$ python -q
>>> import numpy as np
>>> from numpy import linalg as LA
>>> np.set_printoptions(precision=2, suppress=True, linewidth=140, sign=" ")
>>> K = np.array([[1, 1, -1, -1, -1, -1, 1, 1],
...     [1, -1, 1, -1, 1, -1, 1, -1],
...     [1, 1, 1, 1, 1, 1, 1, 1],
...     [1, -1, 1, -1, -1, 1, -1, 1]])
>>> gram = K.T @ K
>>> LA.matrix_rank(gram)
np.int64(4)
>>> np.abs(K).max()
np.int64(1)
>>> K.sum(axis=1)
array([ 0,  0,  8,  0])
>>> LA.matrix_rank(K)
np.int64(4)
>>> K.mean(axis=0)
array([ 1. ,  0. ,  0.5, -0.5,  0. ,  0. ,  0.5,  0.5])
>>> np.round(LA.norm(K), 2)
np.float64(5.66)
>>> K.shape
(4, 8)
>>> E = np.array([[0.3, 0.0, 2.0, 0.0],
...     [2.0, 1.3, 2.0, 0.0],
...     [1.0, -2.0, 1.3, 2.0],
...     [0.0, 0.0, 2.0, 0.3]])
>>> x = np.array([5, 2, 0, -4])
>>> target = E @ x
>>> target
array([ 1.5, 12.6, -7. , -1.2])
>>> np.round(LA.solve(E, E[:, 1]), 2) + 0
array([ 0.,  1.,  0.,  0.])
>>> LA.solve(E.T, E[0])
array([ 1.,  0., -0.,  0.])
>>> m1 = np.load("w.npy")
>>> m1
array([[-0.12,  0.07, -0.36,  0.15,  0.87,  0.27],
       [ 0.5 , -0.14, -0.63, -0.45, -0.2 ,  0.3 ],
       [ 0.04,  0.25,  0.19,  0.37, -0.26,  0.83],
       [-0.46,  0.76, -0.28, -0.31, -0.17, -0.05],
       [-0.69, -0.56, -0.03, -0.3 , -0.1 ,  0.31],
       [ 0.19,  0.15,  0.6 , -0.67,  0.32,  0.2 ]])
>>> np.round(np.trace(m1), 2)
np.float64(-0.27)
>>> LA.determinant(m1)
Traceback (most recent call last):
  File "<python-input-21>", line 1, in <module>
    LA.determinant(m1)
    ^^^^^^^^^^^^^^
AttributeError: module 'numpy.linalg' has no attribute 'determinant'
>>> round(float(np.abs(LA.eigvals(m1)).max()), 2)
1.0
>>> rng = np.random.default_rng(89)
>>> labels = rng.permutation(6)
>>> labels
array([ 4,  3,  0,  5,  1,  2])
>>> other = m1[labels][:, labels]
>>> other
array([[-0.1 , -0.3 , -0.69,  0.31, -0.56, -0.03],
       [-0.17, -0.31, -0.46, -0.05,  0.76, -0.28],
       [ 0.87,  0.15, -0.12,  0.27,  0.07, -0.36],
       [ 0.32, -0.67,  0.19,  0.2 ,  0.15,  0.6 ],
       [-0.2 , -0.45,  0.5 ,  0.3 , -0.14, -0.63],
       [-0.26,  0.37,  0.04,  0.83,  0.25,  0.19]])
>>> x = np.array([1, 1, 2, 1, 1, 1])
>>> target = m1 @ x
>>> b, lr = np.zeros(6), 1 / LA.norm(m1, 2) ** 2
>>> for i in range(30):
...     b -= lr * m1.T @ (m1 @ b - target)
...     if i % 10 == 0: print(i, round(LA.norm(m1 @ b - target), 2))
... 
0 0.0
10 0.0
20 0.0
>>> b
array([ 1.,  1.,  2.,  1.,  1.,  1.])
>>> J = np.load("out19.npy")
>>> J
array([[ 0.17, -0.81, -2.3 ,  1.19,  2.02, -1.93],
       [ 2.08,  2.08,  1.36,  1.17,  2.6 ,  1.19],
       [-1.77, -2.95, -4.49, -5.37,  3.43, -4.6 ],
       [-0.61, -0.31,  0.7 ,  0.67,  0.47,  0.24],
       [ 1.91,  1.93,  1.18,  0.63,  1.74,  1.15],
       [ 2.03,  0.85, -1.81,  1.34,  3.89, -1.33],
       [ 0.33,  1.23,  3.05,  2.96, -0.18,  2.42],
       [ 2.66,  2.34,  1.03,  3.93,  1.86,  1.37]])
>>> def softmax(z):
...     e = np.exp(z - z.max(axis=-1, keepdims=True))
...     return e / e.sum(axis=-1, keepdims=True)
... 
>>> np.round(softmax(J[5]), 2) + 0
array([ 0.12,  0.04,  0.  ,  0.06,  0.77,  0.  ])
>>> np.round(softmax(J[5] + 5), 2) + 0
array([ 0.12,  0.04,  0.  ,  0.06,  0.77,  0.  ])
>>> att = J @ J.T / np.sqrt(6)
>>> softmax(att).round(6).argmax(axis=1)
array([ 2,  7,  2,  6,  7,  5,  6,  7])
>>> np.round(softmax(att + np.triu(np.full(att.shape, -np.inf), 1)), 2) + 0
array([[ 1.  ,  0.  ,  0.  ,  0.  ,  0.  ,  0.  ,  0.  ,  0.  ],
       [ 0.  ,  1.  ,  0.  ,  0.  ,  0.  ,  0.  ,  0.  ,  0.  ],
       [ 0.  ,  0.  ,  1.  ,  0.  ,  0.  ,  0.  ,  0.  ,  0.  ],
       [ 0.19,  0.36,  0.04,  0.41,  0.  ,  0.  ,  0.  ,  0.  ],
       [ 0.  ,  0.75,  0.  ,  0.  ,  0.25,  0.  ,  0.  ,  0.  ],
       [ 0.01,  0.  ,  0.01,  0.  ,  0.  ,  0.98,  0.  ,  0.  ],
       [ 0.  ,  0.01,  0.  ,  0.  ,  0.  ,  0.  ,  0.99,  0.  ],
       [ 0.  ,  0.01,  0.  ,  0.  ,  0.  ,  0.  ,  0.01,  0.98]])
